>>> import numpy as np
>>> import numpy.linalg as la
>>> np.set_printoptions(precision=3, suppress=True, linewidth=140, sign=" ")
>>> rnd = lambda a: np.round(a, 3) + 0
>>> W0 = np.loadtxt("out4.csv", delimiter=",")
>>> print(W0)
[[ 1.  0.  0.]
 [ 0. -1. -1.]
 [ 0. -3.  0.]]
>>> # column 1 is much longer than the rest
>>> vec = np.array([-1, -1, 1])
>>> target = W0 @ vec
>>> print(target)
[-1.  0.  3.]
>>> print(rnd(la.solve(W0, target)))
[-1. -1.  1.]
>>> print(rnd(la.solve(W0, 5 * target)))
[-5. -5.  5.]
>>> print(rnd(la.solve(W0, W0[:, 0])))
[ 1.  0.  0.]
>>> vec = np.array([0, 7, 9])
>>> print((W0 * vec).sum(axis=1))
[  0. -16. -21.]
>>> print((W0 @ vec).argmax())
0
>>> print(W0 @ vec)
[  0. -16. -21.]
>>> print(W0 * vec)
[[  0.   0.   0.]
 [  0.  -7.  -9.]
 [  0. -21.   0.]]
>>> vec = np.array([2, -3, 3])
>>> target = W0 @ vec
>>> coef, lr = np.zeros(3), 1 / la.norm(W0, 2) ** 2
>>> for i in range(4):
...     coef -= lr * W0.T @ (W0 @ coef - target)
...     if i % 1 == 0: print(i, round(la.norm(W0 @ coef - target), 3))
... 
0 3.37
1 3.063
2 2.784
3 2.53
>>> print(rnd(coef))
[ 0.681 -2.75   0.725]
>>> print(rnd(la.cond(W0)))
3.37
>>> M = np.load("a.npy")
>>> print(M)
[[ 40.781 -38.597 -40.4  ]
 [ 40.314 -39.47  -40.884]
 [ 39.657 -40.408 -41.848]
 [ 39.814 -40.454 -38.504]
 [ 40.795 -39.292 -39.841]
 [ 41.831 -41.699 -41.368]
 [ 39.916 -40.325 -39.919]
 [ 39.96  -39.322 -42.107]
 [ 39.699 -40.648 -40.461]
 [ 40.698 -40.045 -38.98 ]
 [ 41.09  -40.667 -42.012]
 [ 41.476 -40.085 -40.124]
 [ 39.23  -39.531 -40.581]
 [ 41.079 -39.582 -40.84 ]
 [ 40.514 -40.765 -40.368]
 [ 41.478 -39.888 -42.854]
 [ 39.715 -40.462 -39.962]
 [ 38.167 -39.895 -42.006]
 [ 39.502 -39.897 -40.547]
 [ 39.964 -39.846 -40.162]]
>>> u, g = M[4], M[8]
>>> print(rnd(u @ g))
4828.669
>>> print(rnd(u @ u))
4795.399
>>> p = (u @ g) / (u @ u) * u
>>> print(rnd(np.outer(u, g)))
[[ 1619.521 -1658.235 -1650.606]
 [-1559.853  1597.141  1589.794]
 [-1581.648  1619.457  1612.007]]
>>> print(la.matrix_rank(np.outer(u, g)))
1
>>> print(rnd(g - p))
[-1.379 -1.083 -0.344]
>>> vec = np.array([-2, 2, -3])
>>> h1 = np.maximum(M @ vec, 0)
>>> print(np.flatnonzero(h1 > 1e-9))
[]
>>> E = np.loadtxt("arr.csv", delimiter=",")
>>> print(E)
[[ 0.  0.  1.  0.]
 [ 0.  1.  0.  0.]
 [ 1.  0.  0.  0.]
 [ 0.  0.  0.  1.]]
>>> evals, evecs = la.eigh(E)
>>> print(evals)
[-1.  1.  1.  1.]
>>> print(rnd(la.eigvalsh(E @ E)))
[ 1.  1.  1.  1.]
>>> print(evals.sum(), np.trace(E))
2.0 2.0
>>> print(np.all(la.eigvalsh(E) > 0))
False
>>> print([round(float(la.det(E[:i, :i])), 2) + 0 for i in range(1, 5)])
[0.0, 0.0, -1.0, -1.0]
>>> try:
...     la.cholesky(E)
... except la.LinAlgError as e:
...     print(repr(e))
... 
LinAlgError('Matrix is not positive definite')
>>> A = np.loadtxt("sample17.csv", delimiter=",")
>>> print(A)
[[ 2.  2. -1. -2.]
 [-2.  0. -1. -1.]
 [ 0. -1.  2.  0.]
 [-2.  2. -3. -4.]]
>>> vec = np.array([2, 3, -2, 2])
>>> h1 = np.maximum(A @ vec, 0)
>>> print(np.flatnonzero(h1 > 1e-9))
[ 0]
>>> print(rnd(np.tanh(A @ vec)))
[ 1.    -0.999 -1.     0.   ]
>>> print(np.maximum(A @ vec, 0) - np.maximum(-A @ vec, 0))
[ 8. -4. -7.  0.]
>>> print(h1)
[ 8.  0.  0.  0.]
>>> print(rnd(la.det(2 * A)), rnd(la.det(A)))
0.0 0.0
>>> print(rnd(np.poly(A)))
[  1.   0. -11.  15.   0.]
>>> print(rnd(la.det(A.T)))
0.0
>>> print((A - A.T) / 2)
[[ 0.   2.  -0.5  0. ]
 [-2.   0.   0.  -1.5]
 [ 0.5  0.   0.   1.5]
 [ 0.   1.5 -1.5  0. ]]
>>> print(np.allclose(A @ A.T, A.T @ A))
False
>>> print(rnd(la.matrix_power(A, 3)))
[[  2.  12. -11. -17.]
 [-10.   9. -11. -23.]
 [  6.   1.   7.  -6.]
 [-18.  30. -33. -63.]]
>>> print(np.allclose(A, A.T))
False
>>> print((A + A.T) / 2)
[[ 2.   0.  -0.5 -2. ]
 [ 0.   0.  -1.   0.5]
 [-0.5 -1.   2.  -1.5]
 [-2.   0.5 -1.5 -4. ]]
